In [1]: import numpy as np

In [2]: from numpy import linalg as LA

In [3]: np.set_printoptions(precision=2, suppress=True, linewidth=140, legacy="1.25")

In [4]: X = np.load("dump.npy")

In [5]: X
Out[5]: 
array([[ 9,  3,  3],
       [ 3,  5,  7],
       [ 3,  7, 10]])

In [6]: np.allclose(X[:-1].T @ LA.lstsq(X[:-1].T, X[-1])[0], X[-1])
Out[6]: True

In [7]: round(float(np.trace(LA.pinv(X) @ X)), 2)
Out[7]: 2.0

In [8]: np.abs(np.diag(LA.qr(X)[1])) > 1e-9
Out[8]: array([ True,  True, False])

In [9]: W = np.array([[8, -5], [7, -8], [2, 4]])

In [10]: coef = np.array([-1, 1])

In [11]: hid = np.maximum(X @ W + coef, 0)

In [12]: (hid > 0).mean(axis=0)
Out[12]: array([1., 0.])

In [13]: LA.matrix_rank(hid)
Out[13]: 1

In [14]: hid
Out[14]: 
array([[98,  0],
       [72,  0],
       [92,  0]])

In [15]: cent = np.array([[4, 4, 4], [2, 4, 0]])

In [16]: W @ cent
Out[16]: 
array([[22, 12, 32],
       [12, -4, 28],
       [16, 24,  8]])

In [17]: hid @ cent
Out[17]: 
array([[392, 392, 392],
       [288, 288, 288],
       [368, 368, 368]])

In [18]: vals, V = LA.eigh(X)

In [19]: x = np.array([0, 2, 0])

In [20]: V * np.maximum(vals, 0) @ V.T
Out[20]: 
array([[ 9.,  3.,  3.],
       [ 3.,  5.,  7.],
       [ 3.,  7., 10.]])

In [21]: V * np.abs(vals) @ V.T
Out[21]: 
array([[ 9.,  3.,  3.],
       [ 3.,  5.,  7.],
       [ 3.,  7., 10.]])

In [22]: Uu, sigma, Vt = LA.svd(X)

In [23]: sigma.round(2) + 0
Out[23]: array([17.1,  6.9,  0. ])

In [24]: np.argmax(sigma[:-1] / (sigma[1:] + 1e-6)) + 1
Out[24]: 2

In [25]: A2 = Uu[:, :2] @ np.diag(sigma[:2]) @ Vt[:2]

In [26]: round(LA.norm(X - A2) / LA.norm(X), 2)
Out[26]: 0.0

In [27]: LA.matrix_rank(X, rtol=0.05)
Out[27]: 2

In [28]: round(float(np.abs(X - A2).max()), 2)
Out[28]: 0.0

In [29]: rng = np.random.default_rng(81)

In [30]: labels = rng.permutation(3)

In [31]: labels
Out[31]: array([1, 0, 2])

In [32]: A2 = X[labels][:, labels]

In [33]: np.diag(A2)
Out[33]: array([ 5,  9, 10])

In [34]: M = np.maximum(np.array([[2, 0, 0],
    ...:     [2, 1, 2],
    ...:     [3, 1, 1],
    ...:     [2, 3, 3],
    ...:     [0, 2, 3],
    ...:     [0, 0, 1],
    ...:     [3, 2, 2],
    ...:     [2, 3, 3],
    ...:     [2, 1, 1],
    ...:     [2, 1, 0],
    ...:     [1, 3, 0],
    ...:     [1, 0, 1],
    ...:     [1, 0, 2],
    ...:     [1, 3, 3],
    ...:     [1, 3, 1],
    ...:     [1, 2, 2],
    ...:     [3, 0, 3],
    ...:     [3, 0, 1],
    ...:     [0, 2, 2],
    ...:     [1, 3, 0],
    ...:     [2, 2, 0],
    ...:     [2, 1, 3],
    ...:     [0, 0, 0],
    ...:     [0, 1, 0],
    ...:     [1, 2, 0],
    ...:     [3, 3, 0],
    ...:     [2, 3, 1],
    ...:     [0, 2, 3],
    ...:     [0, 1, 1],
    ...:     [1, 1, 3],
    ...:     [3, 1, 2],
    ...:     [0, 0, 0],
    ...:     [1, 2, 1],
    ...:     [1, 3, 0],
    ...:     [0, 0, 3]]) @ np.array([[0, 2, 1, 3, -5, -2, -3],
    ...:     [-1, 5, -2, -4, -2, -4, 0],
    ...:     [4, 4, -2, 1, 1, 3, -5]]) + np.array([6, -2, 8, -4, -6, 0, 1]), 0)

In [35]: M
Out[35]: 
array([[ 6,  2, 10,  2,  0,  0,  0],
       [13, 15,  4,  0,  0,  0,  0],
       [ 9, 13,  7,  2,  0,  0,  0],
       [15, 29,  0,  0,  0,  0,  0],
       [16, 20,  0,  0,  0,  1,  0],
       [10,  2,  6,  0,  0,  3,  0],
       [12, 22,  3,  0,  0,  0,  0],
       [15, 29,  0,  0,  0,  0,  0],
       [ 9, 11,  6,  0,  0,  0,  0],
       [ 5,  7,  8,  0,  0,  0,  0],
       [ 3, 15,  3,  0,  0,  0,  0],
       [10,  4,  7,  0,  0,  1,  0],
       [14,  8,  5,  1,  0,  4,  0],
       [15, 27,  0,  0,  0,  0,  0],
       [ 7, 19,  1,  0,  0,  0,  0],
       [12, 18,  1,  0,  0,  0,  0],
       [18, 16,  5,  8,  0,  3,  0],
       [10,  8,  9,  6,  0,  0,  0],
       [12, 16,  0,  0,  0,  0,  0],
       [ 3, 15,  3,  0,  0,  0,  0],
       [ 4, 12,  6,  0,  0,  0,  0],
       [17, 19,  2,  1,  0,  1,  0],
       [ 6,  0,  8,  0,  0,  0,  1],
       [ 5,  3,  6,  0,  0,  0,  1],
       [ 4, 10,  5,  0,  0,  0,  0],
       [ 3, 19,  5,  0,  0,  0,  0],
       [ 7, 21,  2,  0,  0,  0,  0],
       [16, 20,  0,  0,  0,  1,  0],
       [ 9,  7,  4,  0,  0,  0,  0],
       [17, 17,  1,  0,  0,  3,  0],
       [13, 17,  5,  3,  0,  0,  0],
       [ 6,  0,  8,  0,  0,  0,  1],
       [ 8, 14,  3,  0,  0,  0,  0],
       [ 3, 15,  3,  0,  0,  0,  0],
       [18, 10,  2,  0,  0,  9,  0]])

In [36]: np.argsort(-LA.norm(M, axis=0).round(6), kind="stable")[:3]
Out[36]: array([1, 0, 2])
